In [1]: import numpy as np

In [2]: from numpy import linalg as LA

In [3]: np.set_printoptions(precision=4, suppress=True, linewidth=200, floatmode="fixed")

In [4]: tidy = lambda a: np.round(a, 4) + 0

In [5]: feats = np.loadtxt("block11.csv", delimiter=",")

In [6]: print(feats)
[[ 5.0000  1.0000  0.0000]
 [-2.0000  0.0000  0.0000]
 [ 0.0000  0.0000 -2.0000]]

In [7]: print(feats - feats[0])
[[ 0.0000  0.0000  0.0000]
 [-7.0000 -1.0000  0.0000]
 [-5.0000 -1.0000 -2.0000]]

In [8]: print(np.diff(feats, axis=0))
[[-7.0000 -1.0000  0.0000]
 [ 2.0000  0.0000 -2.0000]]

In [9]: print(np.abs(feats).max())
5.0

In [10]: print(tidy(feats.mean(axis=0)))
[ 1.0000  0.3333 -0.6667]

In [11]: print(feats.sum(axis=1))
[ 6.0000 -2.0000 -2.0000]

In [12]: print(np.count_nonzero(feats))
4

In [13]: LA.rank(feats)
AttributeError: module 'numpy.linalg' has no attribute 'rank'


In [14]: print(feats.shape)
(3, 3)

In [15]: print(np.kron(np.eye(2, dtype=int), feats))
[[ 5.0000  1.0000  0.0000  0.0000  0.0000  0.0000]
 [-2.0000  0.0000  0.0000 -0.0000  0.0000  0.0000]
 [ 0.0000  0.0000 -2.0000  0.0000  0.0000 -0.0000]
 [ 0.0000  0.0000  0.0000  5.0000  1.0000  0.0000]
 [-0.0000  0.0000  0.0000 -2.0000  0.0000  0.0000]
 [ 0.0000  0.0000 -0.0000  0.0000  0.0000 -2.0000]]

In [16]: print(tidy(LA.det(feats[::-1])))
4.0

In [17]: print(np.einsum("ii->", feats))
3.0

In [18]: print(np.poly(feats))
[ 1.0000 -3.0000 -8.0000  4.0000]

In [19]: print(tidy(LA.det(2 * feats)), tidy(LA.det(feats)))
-32.0 -4.0

In [20]: vec = np.array([-2, 0, 9])

In [21]: rhs = feats @ vec

In [22]: coef, lr = np.zeros(3), 1 / LA.norm(feats, 2) ** 2

In [23]: for i in range(40):
    ...:     coef -= lr * feats.T @ (feats @ coef - rhs)
    ...:     if i % 10 == 0: print(i, round(LA.norm(feats @ coef - rhs), 4))
    ...: 
0 15.5897
10 3.7032
20 0.8861
30 0.2352

In [24]: print(tidy(coef))
[-1.9513 -0.2810  8.9714]

In [25]: J = np.load("case11.npy")

In [26]: print(J)
[[ 0  4  4  0  0  0  0]
 [ 0  0  0  1  0  0  0]
 [ 2  0  0  0  0  0  0]
 [ 0  0 -3  0  0 -3  0]
 [ 0 -3  0  0  0 -3  0]]

In [27]: # columns 4 and 6 are equal

In [28]: theta = np.radians(180)

In [29]: Rm = np.eye(7)

In [30]: Rm[5, 5] = Rm[4, 4] = np.cos(theta)

In [31]: Rm[5, 4], Rm[4, 5] = -np.sin(theta), np.sin(theta)

In [32]: print(tidy(Rm))
[[ 1.0000  0.0000  0.0000  0.0000  0.0000  0.0000  0.0000]
 [ 0.0000  1.0000  0.0000  0.0000  0.0000  0.0000  0.0000]
 [ 0.0000  0.0000  1.0000  0.0000  0.0000  0.0000  0.0000]
 [ 0.0000  0.0000  0.0000  1.0000  0.0000  0.0000  0.0000]
 [ 0.0000  0.0000  0.0000  0.0000 -1.0000  0.0000  0.0000]
 [ 0.0000  0.0000  0.0000  0.0000  0.0000 -1.0000  0.0000]
 [ 0.0000  0.0000  0.0000  0.0000  0.0000  0.0000  1.0000]]

In [33]: M2 = J @ Rm.T

In [34]: print(np.allclose(LA.norm(J, axis=1), LA.norm(M2, axis=1)))
True

In [35]: print(tidy(LA.svd(J, compute_uv=False)), tidy(LA.svd(M2, compute_uv=False)))
[6.8304 3.5137 3.0000 2.0000 1.0000] [6.8304 3.5137 3.0000 2.0000 1.0000]

In [36]: vec = np.array([-3, 0, -2, -2, 0, 3, 1])

In [37]: print(J @ np.ones(7))
[ 8.0000  1.0000  2.0000 -6.0000 -6.0000]

In [38]: print(LA.norm(J @ vec) <= LA.norm(J, 2) * LA.norm(vec) + 1e-9)
True

In [39]: print((J * vec).sum(axis=1))
[-8 -2 -6 -3 -9]

In [40]: print(J @ vec)
[-8 -2 -6 -3 -9]

In [41]: print(np.sign((J @ vec).round(6)))
[-1 -1 -1 -1 -1]

In [42]: print(np.einsum("ij,j->i", J, vec))
[-8 -2 -6 -3 -9]

In [43]: K = np.load("x.npy")

In [44]: print(K)
[[ 1  3  1  2 -3 -3]
 [ 3  9  3  6 -9 -9]
 [ 1  3  1  2 -3 -3]
 [ 2  6  2  4 -6 -6]
 [-3 -9 -3 -6  9  9]
 [-3 -9 -3 -6  9  9]]

In [45]: # row 2 repeats row 0

In [46]: r = LA.matrix_rank(K)

In [47]: print(r)
1

In [48]: null = LA.svd(K)[2][r:].T

In [49]: print(tidy(null @ null.T))
[[ 0.9697 -0.0909 -0.0303 -0.0606  0.0909  0.0909]
 [-0.0909  0.7273 -0.0909 -0.1818  0.2727  0.2727]
 [-0.0303 -0.0909  0.9697 -0.0606  0.0909  0.0909]
 [-0.0606 -0.1818 -0.0606  0.8788  0.1818  0.1818]
 [ 0.0909  0.2727  0.0909  0.1818  0.7273 -0.2727]
 [ 0.0909  0.2727  0.0909  0.1818 -0.2727  0.7273]]

In [50]: print(np.allclose(K @ null, 0))
True

In [51]: print(null.shape)
(6, 5)

In [52]: print(np.abs(np.diag(LA.qr(K)[1])) > 1e-9)
[ True False False False False False]

In [53]: LA.inv(K)
LinAlgError: Singular matrix


In [54]: print(np.allclose(K[:-1].T @ LA.lstsq(K[:-1].T, K[-1])[0], K[-1]))
True

In [55]: print(np.unique(K.round(6), axis=0).shape)
(4, 6)

In [56]: print(tidy(np.trace(LA.pinv(K) @ K)))
1.0

In [57]: print(tidy(K @ LA.pinv(K) @ K))
[[ 1.0000  3.0000  1.0000  2.0000 -3.0000 -3.0000]
 [ 3.0000  9.0000  3.0000  6.0000 -9.0000 -9.0000]
 [ 1.0000  3.0000  1.0000  2.0000 -3.0000 -3.0000]
 [ 2.0000  6.0000  2.0000  4.0000 -6.0000 -6.0000]
 [-3.0000 -9.0000 -3.0000 -6.0000  9.0000  9.0000]
 [-3.0000 -9.0000 -3.0000 -6.0000  9.0000  9.0000]]

In [58]: print(np.abs(K).max())
9

In [59]: print(tidy(K.mean(axis=0)))
[ 0.1667  0.5000  0.1667  0.3333 -0.5000 -0.5000]

In [60]: print(tidy(LA.norm(K)))
33.0

In [61]: print(K.sum(axis=0))
[ 1  3  1  2 -3 -3]

In [62]: LA.rank(K)
AttributeError: module 'numpy.linalg' has no attribute 'rank'


In [63]: print(K.shape)
(6, 6)

In [64]: print(tidy(LA.svd(K, compute_uv=False)))
[33.0000  0.0000  0.0000  0.0000  0.0000  0.0000]

In [65]: Uu, sig, VT = LA.svd(K, full_matrices=False)

In [66]: print(np.allclose(Uu * sig @ VT, K))
True

In [67]: print(tidy(VT @ VT.T))
[[1.0000 0.0000 0.0000 0.0000 0.0000 0.0000]
 [0.0000 1.0000 0.0000 0.0000 0.0000 0.0000]
 [0.0000 0.0000 1.0000 0.0000 0.0000 0.0000]
 [0.0000 0.0000 0.0000 1.0000 0.0000 0.0000]
 [0.0000 0.0000 0.0000 0.0000 1.0000 0.0000]
 [0.0000 0.0000 0.0000 0.0000 0.0000 1.0000]]

In [68]: print(tidy(Uu.T @ K @ VT.T))
[[33.0000  0.0000  0.0000  0.0000  0.0000  0.0000]
 [ 0.0000  0.0000  0.0000  0.0000  0.0000  0.0000]
 [ 0.0000  0.0000  0.0000  0.0000  0.0000  0.0000]
 [ 0.0000  0.0000  0.0000  0.0000  0.0000  0.0000]
 [ 0.0000  0.0000  0.0000  0.0000  0.0000  0.0000]
 [ 0.0000  0.0000  0.0000  0.0000  0.0000  0.0000]]

In [69]: print(tidy(np.sqrt((sig ** 2).sum())), tidy(LA.norm(K)))
33.0 33.0

In [70]: print(Uu.shape, sig.shape, VT.shape)
(6, 6) (6,) (6, 6)

In [71]: print(tidy(np.abs(VT[0])))
[0.1741 0.5222 0.1741 0.3482 0.5222 0.5222]

In [72]: vals, V = LA.eigh(K)

In [73]: vec = np.array([-2, -2, 0, -2, 2, -2])

In [74]: print(np.abs(K).sum(axis=1).max(), tidy(np.abs(vals).max()))
39 33.0

In [75]: print(tidy(V * np.maximum(vals, 0) @ V.T))
[[ 1.0000  3.0000  1.0000  2.0000 -3.0000 -3.0000]
 [ 3.0000  9.0000  3.0000  6.0000 -9.0000 -9.0000]
 [ 1.0000  3.0000  1.0000  2.0000 -3.0000 -3.0000]
 [ 2.0000  6.0000  2.0000  4.0000 -6.0000 -6.0000]
 [-3.0000 -9.0000 -3.0000 -6.0000  9.0000  9.0000]
 [-3.0000 -9.0000 -3.0000 -6.0000  9.0000  9.0000]]

In [76]: print(vec @ K @ vec)
144

In [77]: print(tidy(V * np.abs(vals) @ V.T))
[[ 1.0000  3.0000  1.0000  2.0000 -3.0000 -3.0000]
 [ 3.0000  9.0000  3.0000  6.0000 -9.0000 -9.0000]
 [ 1.0000  3.0000  1.0000  2.0000 -3.0000 -3.0000]
 [ 2.0000  6.0000  2.0000  4.0000 -6.0000 -6.0000]
 [-3.0000 -9.0000 -3.0000 -6.0000  9.0000  9.0000]
 [-3.0000 -9.0000 -3.0000 -6.0000  9.0000  9.0000]]

In [78]: F = np.loadtxt("out7.csv", delimiter=",")

In [79]: print(tidy(F))
[[-0.6742 -2.8024 -0.5389 -0.6338]
 [-1.6419 -1.7762 -0.2382 -1.7585]
 [ 0.0406  2.9337  0.6207 -0.0795]
 [ 1.0836 -2.3960 -0.6020  1.3124]
 [ 1.2157  2.4039  0.4080  1.2557]
 [ 1.6773  1.7014  0.2192  1.8011]
 [-1.9990 -0.0516  0.1592 -2.2307]
 [ 0.2385  2.9258  0.6022  0.1419]
 [-0.2500 -2.9244 -0.6009 -0.1548]
 [-1.3291  2.1071  0.5614 -1.5743]
 [ 1.9631 -0.4344 -0.2595  2.2114]
 [-1.9825  0.2587  0.2238 -2.2255]
 [-0.4549 -2.8834 -0.5748 -0.3854]
 [-1.2599  2.1976  0.5748 -1.5009]
 [ 1.9758  0.5752 -0.0458  2.1825]
 [ 0.2572  2.9236  0.6001  0.1629]
 [-1.4778 -2.0676 -0.3141 -1.5628]
 [-0.2789  2.8857  0.6377 -0.4343]
 [-1.8838  0.8652  0.3444 -2.1411]
 [ 0.7353  2.7725  0.5273  0.7034]
 [ 1.4195  2.1539  0.3375  1.4940]]

In [80]: # looks like rank 2

In [81]: Uu, sig, VT = LA.svd(F)

In [82]: print(np.argmax(sig[:-1] / (sig[1:] + 1e-6)) + 1)
2

In [83]: print(tidy(sig))
[10.6556  8.6867  0.0000  0.0000]

In [84]: M2 = Uu[:, :2] @ np.diag(sig[:2]) @ VT[:2]

In [85]: print(tidy(np.abs(F - M2).max()))
0.0

In [86]: print(tidy(LA.norm(F - M2, 2)), tidy(sig[2]))
0.0 0.0

In [87]: print(LA.matrix_rank(M2))
2

In [88]: Xc = F - F.mean(axis=1)
ValueError: operands could not be broadcast together with shapes (21,4) (21,) 


In [89]: Xc = F - F.mean(axis=0)

In [90]: Uu, sig, VT = LA.svd(Xc, full_matrices=False)

In [91]: print((np.sign(Uu[:, 0]) == np.sign(Uu[0, 0])).astype(int))
[1 1 0 1 0 0 1 0 1 0 0 1 1 0 0 0 1 0 1 0 0]

In [92]: print(tidy(sig))
[10.4852  8.4670  0.0000  0.0000]

In [93]: print(np.abs(Uu[:, 0]).argmax())
0

In [94]: print([round(float(x), 4) for x in LA.svd(F, compute_uv=False)[:3]])
[10.6556, 8.6867, 0.0]

In [95]: print(LA.cond(F) > 100)
True

In [96]: print(tidy(LA.norm(F, 2) / LA.norm(F)))
0.7751

In [97]: t3 = np.stack([feats, 5 * feats, feats[::-1]])

In [98]: print(LA.matrix_rank(t3.reshape(3, -1)))
2

In [99]: print(tidy(LA.det(t3)))
[  -4.0000 -500.0000    4.0000]

In [100]: print(LA.matrix_rank(t3))
[3 3 3]

In [101]: print((t3 @ feats.T).shape)
(3, 3, 3)

In [102]: print(np.einsum("bij,cij->bc", t3, t3))
[[ 34.0000 170.0000   4.0000]
 [170.0000 850.0000  20.0000]
 [  4.0000  20.0000  34.0000]]

In [103]: print(t3.sum(axis=0))
[[ 30.0000   6.0000  -2.0000]
 [-14.0000   0.0000   0.0000]
 [  5.0000   1.0000 -12.0000]]

In [104]: print(t3.shape)
(3, 3, 3)

In [105]: print(tidy(LA.norm(t3, axis=(1, 2))))
[ 5.8310 29.1548  5.8310]
